$ ipython --no-banner

In [1]: import numpy as np

In [2]: np.set_printoptions(precision=2, suppress=True, linewidth=200)

In [3]: M = np.load("dump.npy")

In [4]: M
Out[4]: 
array([[ 0.37,  0.3 , -0.21, -0.04, -0.2 , -0.24,  0.04],
       [ 0.3 ,  0.85,  0.13, -0.03,  0.05,  0.13,  0.04],
       [-0.21,  0.13,  0.84,  0.13,  0.08, -0.14, -0.17],
       [-0.04, -0.03,  0.13,  0.76, -0.25,  0.08,  0.3 ],
       [-0.2 ,  0.05,  0.08, -0.25,  0.7 ,  0.02,  0.32],
       [-0.24,  0.13, -0.14,  0.08,  0.02,  0.87, -0.11],
       [ 0.04,  0.04, -0.17,  0.3 ,  0.32, -0.11,  0.61]])

In [5]: # projection: eigenvalues are 0 or 1

In [6]: left, sigma, Vh = np.linalg.svd(M)

In [7]: np.argmax(sigma[:-1] / (sigma[1:] + 1e-6)) + 1
Out[7]: np.int64(5)

In [8]: sigma.round(2) + 0
Out[8]: array([1., 1., 1., 1., 1., 0., 0.])

In [9]: Y = left[:, :5] @ np.diag(sigma[:5]) @ Vh[:5]

In [10]: np.linalg.matrix_rank(Y)
Out[10]: np.int64(5)

In [11]: np.linalg.matrix_rank(M, rtol=0.05)
Out[11]: np.int64(5)

In [12]: Y
Out[12]: 
array([[ 0.37,  0.3 , -0.21, -0.04, -0.2 , -0.24,  0.04],
       [ 0.3 ,  0.85,  0.13, -0.03,  0.05,  0.13,  0.04],
       [-0.21,  0.13,  0.84,  0.13,  0.08, -0.14, -0.17],
       [-0.04, -0.03,  0.13,  0.76, -0.25,  0.08,  0.3 ],
       [-0.2 ,  0.05,  0.08, -0.25,  0.7 ,  0.02,  0.32],
       [-0.24,  0.13, -0.14,  0.08,  0.02,  0.87, -0.11],
       [ 0.04,  0.04, -0.17,  0.3 ,  0.32, -0.11,  0.61]])

In [13]: np.round(np.abs(M - Y).max(), 2)
Out[13]: np.float64(0.0)

In [14]: round(float(np.linalg.norm(M - Y, 2)), 2), round(sigma[5], 2)
Out[14]: (0.0, np.float64(0.0))

In [15]: w, V = np.linalg.eigh(M)

In [16]: w.round(2) + 0
Out[16]: array([0., 0., 1., 1., 1., 1., 1.])

In [17]: V @ np.diag(w) @ V.T
Out[17]: 
array([[ 0.37,  0.3 , -0.21, -0.04, -0.2 , -0.24,  0.04],
       [ 0.3 ,  0.85,  0.13, -0.03,  0.05,  0.13,  0.04],
       [-0.21,  0.13,  0.84,  0.13,  0.08, -0.14, -0.17],
       [-0.04, -0.03,  0.13,  0.76, -0.25,  0.08,  0.3 ],
       [-0.2 ,  0.05,  0.08, -0.25,  0.7 ,  0.02,  0.32],
       [-0.24,  0.13, -0.14,  0.08,  0.02,  0.87, -0.11],
       [ 0.04,  0.04, -0.17,  0.3 ,  0.32, -0.11,  0.61]])

In [18]: np.round(V.T @ M @ V, 2) + 0
Out[18]: 
array([[0., 0., 0., 0., 0., 0., 0.],
       [0., 0., 0., 0., 0., 0., 0.],
       [0., 0., 1., 0., 0., 0., 0.],
       [0., 0., 0., 1., 0., 0., 0.],
       [0., 0., 0., 0., 1., 0., 0.],
       [0., 0., 0., 0., 0., 1., 0.],
       [0., 0., 0., 0., 0., 0., 1.]])

In [19]: (w > 1e-8).sum(), (w < -1e-8).sum()
Out[19]: (np.int64(5), np.int64(0))

In [20]: rng = np.random.default_rng(52282)

In [21]: lab = rng.permutation(7)

In [22]: lab
Out[22]: array([1, 3, 0, 5, 2, 6, 4])

In [23]: Y = M[lab][:, lab]

In [24]: np.diag(Y)
Out[24]: array([0.85, 0.76, 0.37, 0.87, 0.84, 0.61, 0.7 ])

In [25]: np.allclose(Y, M)
Out[25]: False

In [26]: np.round(np.sort(np.abs(np.linalg.eigvals(Y))), 2) + 0
Out[26]: array([0., 0., 1., 1., 1., 1., 1.])

In [27]: Y
Out[27]: 
array([[ 0.85, -0.03,  0.3 ,  0.13,  0.13,  0.04,  0.05],
       [-0.03,  0.76, -0.04,  0.08,  0.13,  0.3 , -0.25],
       [ 0.3 , -0.04,  0.37, -0.24, -0.21,  0.04, -0.2 ],
       [ 0.13,  0.08, -0.24,  0.87, -0.14, -0.11,  0.02],
       [ 0.13,  0.13, -0.21, -0.14,  0.84, -0.17,  0.08],
       [ 0.04,  0.3 ,  0.04, -0.11, -0.17,  0.61,  0.32],
       [ 0.05, -0.25, -0.2 ,  0.02,  0.08,  0.32,  0.7 ]])

In [28]: np.round(np.linalg.det(Y), 2), np.round(np.linalg.det(M[lab]), 2)
Out[28]: (np.float64(0.0), np.float64(-0.0))

In [29]: Y = M + rng.integers(-2, 3, (7, 5)) @ rng.integers(-2, 3, (5, 7))

In [30]: Y
Out[30]: 
array([[ 5.37,  1.3 , -0.21, -4.04, -9.2 , -0.24, -5.96],
       [ 2.3 ,  4.85, -3.87, -1.03,  1.05, -2.87,  3.04],
       [ 3.79,  7.13, -5.16, -0.87, -0.92, -6.14, -0.17],
       [-0.04,  1.97,  0.13,  1.76, -5.25, -6.92,  2.3 ],
       [ 3.8 ,  3.05,  2.08, -6.25, -0.3 ,  6.02, -2.68],
       [-0.24, -2.87,  1.86, -0.92,  0.02,  5.87, -3.11],
       [-7.96, -3.96,  3.83,  7.3 ,  6.32, -2.11,  4.61]])

In [31]: np.linalg.matrix_rank(Y - M, tol=1e-8)
Out[31]: np.int64(5)

In [32]: Y - M
Out[32]: 
array([[ 5.,  1.,  0., -4., -9.,  0., -6.],
       [ 2.,  4., -4., -1.,  1., -3.,  3.],
       [ 4.,  7., -6., -1., -1., -6.,  0.],
       [ 0.,  2.,  0.,  1., -5., -7.,  2.],
       [ 4.,  3.,  2., -6., -1.,  6., -3.],
       [ 0., -3.,  2., -1.,  0.,  5., -3.],
       [-8., -4.,  4.,  7.,  6., -2.,  4.]])

In [33]: O, _ = np.linalg.qr(np.array([[0.8], [0.2], [-1.2], [-0.2], [0.0], [0.3], [-0.6], [-0.5]]))

In [34]: arr = O @ O.T

In [35]: arr
Out[35]: 
array([[ 0.22,  0.06, -0.34, -0.06,  0.  ,  0.08, -0.17, -0.14],
       [ 0.06,  0.01, -0.08, -0.01,  0.  ,  0.02, -0.04, -0.03],
       [-0.34, -0.08,  0.5 ,  0.08,  0.  , -0.13,  0.25,  0.21],
       [-0.06, -0.01,  0.08,  0.01,  0.  , -0.02,  0.04,  0.03],
       [ 0.  ,  0.  ,  0.  ,  0.  ,  0.  ,  0.  ,  0.  ,  0.  ],
       [ 0.08,  0.02, -0.13, -0.02,  0.  ,  0.03, -0.06, -0.05],
       [-0.17, -0.04,  0.25,  0.04,  0.  , -0.06,  0.13,  0.1 ],
       [-0.14, -0.03,  0.21,  0.03,  0.  , -0.05,  0.1 ,  0.09]])

In [36]: rank = np.linalg.matrix_rank(arr)

In [37]: rank
Out[37]: np.int64(1)

In [38]: null = np.linalg.svd(arr)[2][rank:].T

In [39]: np.round(null @ null.T, 2) + 0
Out[39]: 
array([[ 0.78, -0.06,  0.34,  0.06,  0.  , -0.08,  0.17,  0.14],
       [-0.06,  0.99,  0.08,  0.01,  0.  , -0.02,  0.04,  0.03],
       [ 0.34,  0.08,  0.5 , -0.08,  0.  ,  0.13, -0.25, -0.21],
       [ 0.06,  0.01, -0.08,  0.99,  0.  ,  0.02, -0.04, -0.03],
       [ 0.  ,  0.  ,  0.  ,  0.  ,  1.  ,  0.  ,  0.  ,  0.  ],
       [-0.08, -0.02,  0.13,  0.02,  0.  ,  0.97,  0.06,  0.05],
       [ 0.17,  0.04, -0.25, -0.04,  0.  ,  0.06,  0.87, -0.1 ],
       [ 0.14,  0.03, -0.21, -0.03,  0.  ,  0.05, -0.1 ,  0.91]])

In [40]: [int(np.linalg.matrix_rank(arr[:i])) for i in range(1, len(arr) + 1)]
Out[40]: [1, 1, 1, 1, 1, 1, 1, 1]

In [41]: [int(np.linalg.matrix_rank(np.delete(arr, i, axis=0))) for i in range(8)]
Out[41]: [1, 1, 1, 1, 1, 1, 1, 1]

In [42]: left, sigma, Vh = np.linalg.svd(arr)

In [43]: V = Vh[:(sigma > 1e-8).sum()]

In [44]: x0 = arr[1] + 4 * arr[4] + rng.integers(2) * np.eye(8)[0]

In [45]: x0
Out[45]: array([ 0.06,  0.01, -0.08, -0.01,  0.  ,  0.02, -0.04, -0.03])

In [46]: np.diag(V.T @ V)
Out[46]: array([0.22, 0.01, 0.5 , 0.01, 0.  , 0.03, 0.13, 0.09])

In [47]: np.allclose(V.T @ V @ x0, x0)
Out[47]: True

In [48]: np.linalg.matrix_rank(np.vstack([arr, x0]))
Out[48]: np.int64(1)

In [49]: V.T @ V
Out[49]: 
array([[ 0.22,  0.06, -0.34, -0.06,  0.  ,  0.08, -0.17, -0.14],
       [ 0.06,  0.01, -0.08, -0.01,  0.  ,  0.02, -0.04, -0.03],
       [-0.34, -0.08,  0.5 ,  0.08,  0.  , -0.13,  0.25,  0.21],
       [-0.06, -0.01,  0.08,  0.01,  0.  , -0.02,  0.04,  0.03],
       [ 0.  ,  0.  ,  0.  ,  0.  ,  0.  ,  0.  ,  0.  ,  0.  ],
       [ 0.08,  0.02, -0.13, -0.02,  0.  ,  0.03, -0.06, -0.05],
       [-0.17, -0.04,  0.25,  0.04,  0.  , -0.06,  0.13,  0.1 ],
       [-0.14, -0.03,  0.21,  0.03,  0.  , -0.05,  0.1 ,  0.09]])

In [50]: left, sigma, Vh = np.linalg.svd(arr)

In [51]: np.argmax(sigma[:-1] / (sigma[1:] + 1e-6)) + 1
Out[51]: np.int64(1)

In [52]: Y = left[:, :1] @ np.diag(sigma[:1]) @ Vh[:1]

In [53]: np.round(np.linalg.norm(arr - Y, 2), 2), np.round(sigma[1], 2)
Out[53]: (np.float64(0.0), np.float64(0.0))

In [54]: np.round(np.abs(arr - Y).max(), 2)
Out[54]: np.float64(0.0)

In [55]: x0 = np.array([1, 1, 0, 0, 3, 2, 0, 1])

In [56]: arr * x0
Out[56]: 
array([[ 0.22,  0.06, -0.  , -0.  ,  0.  ,  0.17, -0.  , -0.14],
       [ 0.06,  0.01, -0.  , -0.  ,  0.  ,  0.04, -0.  , -0.03],
       [-0.34, -0.08,  0.  ,  0.  ,  0.  , -0.25,  0.  ,  0.21],
       [-0.06, -0.01,  0.  ,  0.  ,  0.  , -0.04,  0.  ,  0.03],
       [ 0.  ,  0.  ,  0.  ,  0.  ,  0.  ,  0.  ,  0.  ,  0.  ],
       [ 0.08,  0.02, -0.  , -0.  ,  0.  ,  0.06, -0.  , -0.05],
       [-0.17, -0.04,  0.  ,  0.  ,  0.  , -0.13,  0.  ,  0.1 ],
       [-0.14, -0.03,  0.  ,  0.  ,  0.  , -0.1 ,  0.  ,  0.09]])

In [57]: arr @ x0
Out[57]: array([ 0.31,  0.08, -0.46, -0.08,  0.  ,  0.12, -0.23, -0.19])

In [58]: np.einsum("ij,j->i", arr, x0)
Out[58]: array([ 0.31,  0.08, -0.46, -0.08,  0.  ,  0.12, -0.23, -0.19])

In [59]: m1 = np.load("arr.npy")

In [60]: m1
Out[60]: 
array([[4., 0., 3., 3.],
       [0., 4., 0., 0.],
       [3., 0., 4., 3.],
       [3., 0., 3., 4.]])

In [61]: # symmetric

In [62]: x0 = np.ones(4)

In [63]: for _ in range(3):
    ...:     x0 = m1 @ x0
    ...:     x0 /= np.linalg.norm(x0)
    ...:     print(round(x0 @ m1 @ x0, 2))
    ...: 
9.7
9.95
9.99

In [64]: x0
Out[64]: array([0.58, 0.04, 0.58, 0.58])

In [65]: round(float(np.linalg.eigvalsh(m1)[-1]), 2)
Out[65]: 10.0
